In [1]: import numpy as np

In [2]: np.set_printoptions(precision=2, suppress=True, linewidth=200)

In [3]: M = np.loadtxt("w.csv", delimiter=",")

In [4]: M
Out[4]: 
array([[ -3.99,  11.69,  -1.99,  10.77,  -6.39,  -1.22,  -8.44,   3.27,  -1.8 ],
       [ -8.21,   4.19,   0.72,  -6.58,   4.94,  -4.73,  14.65,   2.3 ,   2.15],
       [ -2.57,   3.11,  -1.69,   6.38,   4.54,   4.83,  13.1 , -11.11,   1.12],
       [ -4.28,   3.6 ,  -3.88,  12.22,  14.07,  -2.45,   0.62,  -0.09,  -0.14],
       [  4.38,  -7.21,  -7.81,   0.54,   7.79,   8.17,  11.53,   2.57,  -0.52],
       [ -3.79, -10.18, -11.57,   8.08,  -2.84,   5.77,   0.04,   4.03,  -5.02],
       [-10.31,  -8.15,   5.18,   4.72,  -1.37,   0.25,  -5.7 ,   0.88, -11.96],
       [ -6.79,  -2.65,  -0.54,   6.02,  -2.97,  -5.81,  -8.66,   1.48,  13.8 ],
       [  4.71,  12.09,   6.27,  -4.  ,   3.36,  11.91,  -2.14,   1.78,  -3.94],
       [ -1.38,  -2.51,   8.19,   5.48,  -8.05,   2.21,   2.2 ,   6.52, -13.33]])

In [5]: gram = M.T @ M

In [6]: round(float(np.trace(gram)), 2), round(float((M ** 2).sum()), 2)
Out[6]: (3999.92, 3999.92)

In [7]: Q, r_ = np.linalg.qr(M)

In [8]: Q.shape, r_.shape
Out[8]: ((10, 9), (9, 9))

In [9]: np.allclose(r_.T @ r_, M.T @ M)
Out[9]: True

In [10]: np.trace(Q @ Q.T)
Out[10]: np.float64(9.0)

In [11]: u = np.array([2, 9])

In [12]: np.cross(M[3, :3], M[2, :3])
Out[12]: array([ 5.98,  2.74, -4.06])

In [13]: np.polyval(u, M[3])
Out[13]: array([ 0.44, 16.2 ,  1.24, 33.44, 37.14,  4.1 , 10.24,  8.82,  8.72])

In [14]: out = np.c_[M[:, :2] @ np.array([[-3, -6], [-4, 0]]), np.array([4, 1, 3, -4, -5, 5, 4, -5, 2, -1])]

In [15]: out
Out[15]: 
array([[-34.79,  23.94,   4.  ],
       [  7.87,  49.26,   1.  ],
       [ -4.73,  15.42,   3.  ],
       [ -1.56,  25.68,  -4.  ],
       [ 15.7 , -26.28,  -5.  ],
       [ 52.09,  22.74,   5.  ],
       [ 63.53,  61.86,   4.  ],
       [ 30.97,  40.74,  -5.  ],
       [-62.49, -28.26,   2.  ],
       [ 14.18,   8.28,  -1.  ]])

In [16]: np.round(np.linalg.norm(out - M @ np.linalg.lstsq(M, out)[0], axis=0), 2) + 0
Out[16]: array([0.  , 0.  , 1.51])

In [17]: np.round(np.linalg.lstsq(M, out[:, 0])[0], 2) + 0
Out[17]: array([-3., -4.,  0.,  0.,  0.,  0.,  0.,  0.,  0.])

In [18]: np.linalg.matrix_rank(np.c_[M, out])
Out[18]: np.int64(10)

In [19]: u, r1 = M[2], M[8]

In [20]: round(u @ u, 2)
Out[20]: np.float64(400.07)

In [21]: pr = (u @ r1) / (u @ u) * u

In [22]: pr
Out[22]: array([-0.06,  0.08, -0.04,  0.16,  0.11,  0.12,  0.33, -0.28,  0.03])

In [23]: mat = np.load("m.npy")

In [24]: mat
Out[24]: 
array([[ 0.01, -0.03,  0.03, -0.01, -0.03, -0.06, -0.03, -0.06],
       [-0.03,  0.1 , -0.1 ,  0.03,  0.1 ,  0.17,  0.1 ,  0.17],
       [ 0.03, -0.1 ,  0.1 , -0.03, -0.1 , -0.17, -0.1 , -0.17],
       [-0.01,  0.03, -0.03,  0.01,  0.03,  0.06,  0.03,  0.06],
       [-0.03,  0.1 , -0.1 ,  0.03,  0.1 ,  0.17,  0.1 ,  0.17],
       [-0.06,  0.17, -0.17,  0.06,  0.17,  0.28,  0.17,  0.28],
       [-0.03,  0.1 , -0.1 ,  0.03,  0.1 ,  0.17,  0.1 ,  0.17],
       [-0.06,  0.17, -0.17,  0.06,  0.17,  0.28,  0.17,  0.28]])

In [25]: vec = np.array([1, 2, 1, 1, 0, 0, 3, 1])

In [26]: a = np.maximum(mat @ vec, 0)

In [27]: a
Out[27]: array([0.  , 0.58, 0.  , 0.19, 0.58, 0.97, 0.58, 0.97])

In [28]: np.maximum(mat @ (3 * vec), 0)
Out[28]: array([0.  , 1.74, 0.  , 0.58, 1.74, 2.9 , 1.74, 2.9 ])

In [29]: np.tanh(mat @ vec)
Out[29]: array([-0.19,  0.52, -0.52,  0.19,  0.52,  0.75,  0.52,  0.75])
